In [1]: import numpy as np

In [2]: from numpy import linalg as LA

In [3]: np.set_printoptions(precision=2, suppress=True, linewidth=200)

In [4]: tidy = lambda a: np.round(a, 2) + 0

In [5]: A = np.loadtxt("w.csv", delimiter=",")

In [6]: print(A)
[[-1.51  6.61 -0.51 -5.41  0.49  4.92]
 [-1.92 -3.39 -3.73 -3.68  7.51  0.99]
 [ 6.02 -2.29 -5.27  4.24  2.6   2.42]
 [-5.28 -1.16 -6.97 -0.08 -1.76 -4.38]
 [-4.72 -6.63 -0.53  4.58 -1.97 -2.95]
 [ 0.43 -2.88  0.5  -9.38  1.79 -0.39]
 [-4.27  5.31 -6.16 -0.51 -0.12  3.92]
 [-1.71 -7.79 -0.87 -1.6  -4.72  3.29]
 [ 0.04 -4.73 -1.43 -2.84 -6.42  5.13]
 [ 6.21  2.82  0.16 -3.32  4.62  4.6 ]
 [ 2.82 -3.58  4.84  3.33 -5.24 -4.15]
 [ 1.23  1.64 -2.49 -7.78  4.72  2.61]
 [-1.66 -3.61 -0.96  4.42  2.13 -7.69]
 [-4.78  1.94  3.83  0.58  6.71 -3.66]
 [ 7.15  3.4   0.81  3.87  4.37  1.58]
 [ 1.58  3.98  5.73  2.6  -5.28  3.75]
 [-0.37 -2.22 -9.2  -2.62 -1.77 -0.47]
 [ 1.3   6.43  0.06  2.87  6.06  3.45]
 [-8.33  0.51 -1.68 -4.37 -1.51  2.49]
 [ 2.44  3.31  5.68 -4.39  0.54  5.59]
 [ 3.52  0.01 -1.9   3.74 -7.27 -4.13]
 [-6.09  1.83 -1.73 -3.93  4.35 -4.71]
 [-1.79 -6.16 -0.57  6.74 -1.39  3.34]]

In [7]: cen = (A - A.mean(axis=0)) / A.std(axis=0)

In [8]: print(np.argwhere(np.abs(cen) > 2))
[[ 5  3]
 [12  5]
 [16  2]]

In [9]: print(tidy(cen.std(axis=0)))
[1. 1. 1. 1. 1. 1.]

In [10]: beta = LA.lstsq(np.delete(cen, 1, axis=1), cen[:, 1])[0]

In [11]: print(tidy(beta))
[ 0.04  0.16 -0.07  0.36  0.26]

In [12]: print(tidy(1 - np.var(cen[:, 1] - np.delete(cen, 1, axis=1) @ beta)))
0.26

In [13]: u = np.array([1, 1, 1, 0, 0, 1, 2, 2, 2])

In [14]: g = np.array([4, 7, 2, 6, 6, 0, 9, 8])

In [15]: M = np.outer(u, g)

In [16]: print(M)
[[ 4  7  2  6  6  0  9  8]
 [ 4  7  2  6  6  0  9  8]
 [ 4  7  2  6  6  0  9  8]
 [ 0  0  0  0  0  0  0  0]
 [ 0  0  0  0  0  0  0  0]
 [ 4  7  2  6  6  0  9  8]
 [ 8 14  4 12 12  0 18 16]
 [ 8 14  4 12 12  0 18 16]
 [ 8 14  4 12 12  0 18 16]]

In [17]: print(tidy(np.trace(LA.pinv(M) @ M)))
1.0

In [18]: m1 = np.load("test9.npy")

In [19]: print(m1)
[[ 0  1 -9  0 -6  8  4 -9]
 [ 0  0  1 -5  0  7 -7  5]
 [ 0  0  0 -6  6 -9 -7  2]
 [ 0  0  0  0  0  5 -9 -4]
 [ 0  0  0  0  0 -8  9 -9]
 [ 0  0  0  0  0  0  6  0]
 [ 0  0  0  0  0  0  0  9]
 [ 0  0  0  0  0  0  0  0]]

In [20]: x0 = np.array([3, 1, 2, 2, 0, 1, 3, 2])

In [21]: a = np.maximum(m1 @ x0, 0)

In [22]: print(tidy(np.tanh(m1 @ x0)))
[-1.   -1.   -1.   -1.    0.76  1.    1.    0.  ]

In [23]: print(np.maximum(m1 @ (3 * x0), 0))
[ 0  0  0  0  3 54 54  0]

In [24]: print(a)
[ 0  0  0  0  1 18 18  0]

In [25]: print(np.maximum(m1 @ x0, 0) - np.maximum(-m1 @ x0, 0))
[-15 -12 -38 -30   1  18  18   0]

In [26]: print(m1 * (a > 1e-9)[:, None])
[[ 0  0  0  0  0  0  0  0]
 [ 0  0  0  0  0  0  0  0]
 [ 0  0  0  0  0  0  0  0]
 [ 0  0  0  0  0  0  0  0]
 [ 0  0  0  0  0 -8  9 -9]
 [ 0  0  0  0  0  0  6  0]
 [ 0  0  0  0  0  0  0  9]
 [ 0  0  0  0  0  0  0  0]]

In [27]: w1 = np.array([[4, -2, -5, -4, 5],
    ...:     [0, -3, -3, -3, -1],
    ...:     [-1, 0, -2, -4, 3],
    ...:     [-3, 1, 0, 5, 0],
    ...:     [-1, -1, -5, -3, -2],
    ...:     [-3, 4, 4, -2, 4],
    ...:     [-2, -5, 4, -1, 4],
    ...:     [5, 4, 1, 1, 2]])

In [28]: beta = np.array([-3, -3, 3, 3, 3])

In [29]: act = np.maximum(m1 @ w1 + beta, 0)

In [30]: print(LA.matrix_rank(act))
5

In [31]: print(tidy((act > 0).mean(axis=0)))
[0.38 0.38 0.62 0.5  0.62]

In [32]: Z = np.array([[5, 4, 3], [4, 2, 1], [3, 0, 2], [2, 3, 2], [5, 0, 1]])

In [33]: print(w1 @ Z)
[[ 14   0  -3]
 [-32 -15 -16]
 [ -4 -16 -12]
 [ -1   5   2]
 [-40 -15 -22]
 [ 29 -10   3]
 [  0 -21  -1]
 [ 56  31  25]]
